$ ipython --no-banner

In [1]: import numpy as np

In [2]: from numpy import linalg as LA

In [3]: np.set_printoptions(precision=3, suppress=True, linewidth=100, sign=" ")

In [4]: E = np.array([[5, 3, 2, 3, 1, 4],
   ...:     [3, 3, 0, 4, 4, 2],
   ...:     [4, 1, 3, 0, 5, 1],
   ...:     [3, 1, 2, 1, 3, 3],
   ...:     [4, 4, 5, 5, 0, 1],
   ...:     [0, 1, 1, 3, 2, 0]])

In [5]: E
Out[5]: 
array([[ 5,  3,  2,  3,  1,  4],
       [ 3,  3,  0,  4,  4,  2],
       [ 4,  1,  3,  0,  5,  1],
       [ 3,  1,  2,  1,  3,  3],
       [ 4,  4,  5,  5,  0,  1],
       [ 0,  1,  1,  3,  2,  0]])

In [6]: other = LA.inv(E)

In [7]: round(float(LA.slogdet(E)[0]), 3)
Out[7]: 1.0

In [8]: round(LA.cond(E), 3)
Out[8]: np.float64(77.511)

In [9]: round(float(LA.det(E) * LA.det(other)), 3)
Out[9]: 1.0

In [10]: (np.abs(other) > 1e-9).astype(int)
Out[10]: 
array([[ 1,  1,  1,  1,  1,  1],
       [ 1,  1,  1,  1,  1,  1],
       [ 1,  1,  1,  1,  1,  1],
       [ 1,  1,  1,  1,  1,  1],
       [ 1,  1,  1,  1,  1,  1],
       [ 1,  1,  1,  1,  1,  1]])

In [11]: np.round(E @ other, 3) + 0
Out[11]: 
array([[ 1.,  0.,  0.,  0.,  0.,  0.],
       [ 0.,  1.,  0.,  0.,  0.,  0.],
       [ 0.,  0.,  1.,  0.,  0.,  0.],
       [ 0.,  0.,  0.,  1.,  0.,  0.],
       [ 0.,  0.,  0.,  0.,  1.,  0.],
       [ 0.,  0.,  0.,  0.,  0.,  1.]])

In [12]: np.allclose(other, E.T)
Out[12]: False

In [13]: LA.det(E) * other
Out[13]: 
array([[ 500., -240.,  260., -520., -220.,  360.],
       [-748.,  508., -316.,  632.,  396., -800.],
       [-158.,   -7.,  -51.,  197.,  106.,  -75.],
       [ 386., -221.,  127., -349., -182.,  455.],
       [-126.,   81.,   -7.,  109.,   22.,  -55.],
       [-148.,   68., -156.,  312.,   56., -140.]])

In [14]: np.round(LA.inv(other), 3) + 0
Out[14]: 
array([[ 5.,  3.,  2.,  3.,  1.,  4.],
       [ 3.,  3.,  0.,  4.,  4.,  2.],
       [ 4.,  1.,  3.,  0.,  5.,  1.],
       [ 3.,  1.,  2.,  1.,  3.,  3.],
       [ 4.,  4.,  5.,  5.,  0.,  1.],
       [ 0.,  1.,  1.,  3.,  2.,  0.]])

In [15]: rng = np.random.default_rng(385067)

In [16]: idx = rng.permutation(6)

In [17]: other = E[:, idx] * rng.choice([-1, 1], 6)

In [18]: other
Out[18]: 
array([[-4,  1,  3,  5, -3, -2],
       [-2,  4,  3,  3, -4,  0],
       [-1,  5,  1,  4,  0, -3],
       [-3,  3,  1,  3, -1, -2],
       [-1,  0,  4,  4, -5, -5],
       [ 0,  2,  1,  0, -3, -1]])

In [19]: U, _, vt = LA.svd(E.T @ other)

In [20]: np.round(U @ vt, 3) + 0
Out[20]: 
array([[ 0.,  0.,  0.,  1.,  0.,  0.],
       [ 0.,  0.,  1.,  0.,  0.,  0.],
       [ 0.,  0.,  0.,  0.,  0., -1.],
       [ 0.,  0.,  0.,  0., -1.,  0.],
       [ 0.,  1.,  0.,  0.,  0.,  0.],
       [-1.,  0.,  0.,  0.,  0.,  0.]])

In [21]: idx
Out[21]: array([ 5,  4,  1,  0,  3,  2])

In [22]: x = np.array([0, 3, 2, 2, 1, 1])

In [23]: y = E @ x

In [24]: c, lr = np.zeros(6), 1 / LA.norm(E, 2) ** 2

In [25]: for i in range(8):
    ...:     c -= lr * E.T @ (E @ c - y)
    ...:     if i % 2 == 0: print(i, round(LA.norm(E @ c - y), 3))
    ...: 
0 7.63
2 5.904
4 4.647
6 3.728

In [26]: c
Out[26]: array([ 1.539,  1.576,  1.409,  2.206,  0.744,  0.715])

In [27]: x = np.array([0, 2, 2, -2, 1, 1])

In [28]: y = E @ x

In [29]: y
Out[29]: array([  9,   4,  14,  10,   9,   0])

In [30]: np.round(LA.solve(E.T, E[2]), 3) + 0
Out[30]: array([ 0.,  0.,  1.,  0.,  0.,  0.])

In [31]: np.round(LA.solve(E, y), 3) + 0
Out[31]: array([ 0.,  2.,  2., -2.,  1.,  1.])

In [32]: np.round(LA.solve(E, E[:, 5]), 3) + 0
Out[32]: array([ 0.,  0.,  0.,  0.,  0.,  1.])

In [33]: x = np.array([4, 0, -5, -5, -2, -4])

In [34]: (E @ x).argmax()
Out[34]: np.int64(2)

In [35]: m1 = np.loadtxt("layer8.csv", delimiter=",")

In [36]: m1
Out[36]: 
array([[ 1., -1.,  1.],
       [ 1.,  0.,  0.],
       [ 1.,  1.,  1.]])

In [37]: other = m1 + rng.integers(-2, 3, (3, 2)) @ rng.integers(-2, 3, (2, 3))

In [38]: other
Out[38]: 
array([[-3., -1., -2.],
       [ 1.,  4., -1.],
       [-3.,  1., -2.]])

In [39]: np.abs(other - m1).sum(axis=1)
Out[39]: array([ 7.,  5.,  7.])

In [40]: np.round(LA.svd(other - m1, compute_uv=False), 3) + 0
Out[40]: array([ 7.109,  4.057,  0.   ])

In [41]: other - m1
Out[41]: 
array([[-4.,  0., -3.],
       [ 0.,  4., -1.],
       [-4.,  0., -3.]])

In [42]: LA.matrix_rank(other - m1, tol=1e-8)
Out[42]: np.int64(2)

In [43]: proj = np.triu(np.array([[9, -7, 3], [-7, -4, 9], [8, 8, -8]]), 1) + np.eye(3)

In [44]: other = proj @ m1 @ LA.inv(proj)

In [45]: np.round(LA.det(other), 3)
Out[45]: np.float64(2.0)

In [46]: np.trace(other), np.trace(m1)
Out[46]: (np.float64(2.0), np.float64(2.0))

In [47]: proj @ m1 - m1 @ proj
Out[47]: 
array([[ -4.,  10.,   9.],
       [  9.,  16.,   6.],
       [  0.,   7., -12.]])

In [48]: np.poly(other)
Out[48]: array([ 1., -2.,  1., -2.])

In [49]: LA.matrix_rank(other)
Out[49]: np.int64(3)

In [50]: other
Out[50]: 
array([[  -3.,  -19.,  184.],
       [  10.,   79., -732.],
       [   1.,    8.,  -74.]])

In [51]: idx = rng.permutation(3)

In [52]: idx
Out[52]: array([ 0,  2,  1])

In [53]: other = m1[idx][:, idx]

In [54]: np.round(LA.det(other), 3), round(float(LA.det(m1[idx])), 3)
Out[54]: (np.float64(2.0), -2.0)

In [55]: np.sort(np.abs(LA.eigvals(other)))
Out[55]: array([ 1.,  1.,  2.])

In [56]: A = np.loadtxt("run11.csv", delimiter=",")

In [57]: A
Out[57]: 
array([[ 0., -5., -2.,  8.],
       [-1.,  6.,  8.,  6.],
       [-1., -5.,  0.,  0.],
       [ 6.,  4., -9., -8.],
       [-6., -1.,  1.,  2.],
       [-2.,  6.,  6.,  8.]])

In [58]: W1 = np.array([[0, -2, -2, 1, 0, 2],
    ...:     [0, 2, -2, 0, -2, 0],
    ...:     [1, -2, 2, -2, -2, 2],
    ...:     [2, -2, 0, -1, 1, 2]])

In [59]: c = np.array([-5, 4, 1, -5, -4, -3])

In [60]: act = np.maximum(A @ W1 + c, 0)

In [61]: act
Out[61]: 
array([[  9.,   0.,   7.,   0.,  18.,   9.],
       [ 15.,   0.,   7.,   0.,   0.,  23.],
       [  0.,   0.,  13.,   0.,   6.,   0.],
       [  0.,  34.,   0.,  27.,   0.,   0.],
       [  0.,   8.,  17.,   0.,   0.,   0.],
       [ 17.,   0.,   5.,   0.,   0.,  21.]])

In [62]: C = np.array([[2, 0], [0, -7], [3, -3], [0, -2], [-9, 5], [-5, -1]])

In [63]: W1 @ C
Out[63]: 
array([[-16,  16],
       [ 12, -18],
       [ 16,   0],
       [-15,  19]])

In [64]: act @ C
Out[64]: 
array([[-168.,   60.],
       [ -64.,  -44.],
       [ -15.,   -9.],
       [   0., -292.],
       [  51., -107.],
       [ -56.,  -36.]])

In [65]: other = np.c_[A[:, :1] @ np.array([[1]]), np.array([-2, -1, 2, 2, -1, -1])]

In [66]: other
Out[66]: 
array([[ 0., -2.],
       [-1., -1.],
       [-1.,  2.],
       [ 6.,  2.],
       [-6., -1.],
       [-2., -1.]])

In [67]: np.round(LA.lstsq(A, other[:, 0])[0], 3) + 0
Out[67]: array([ 1.,  0.,  0.,  0.])

In [68]: np.round(LA.norm(other - A @ LA.lstsq(A, other)[0], axis=0), 3) + 0
Out[68]: array([ 0.   ,  2.102])

In [69]: LA.matrix_rank(np.c_[A, other])
Out[69]: np.int64(5)
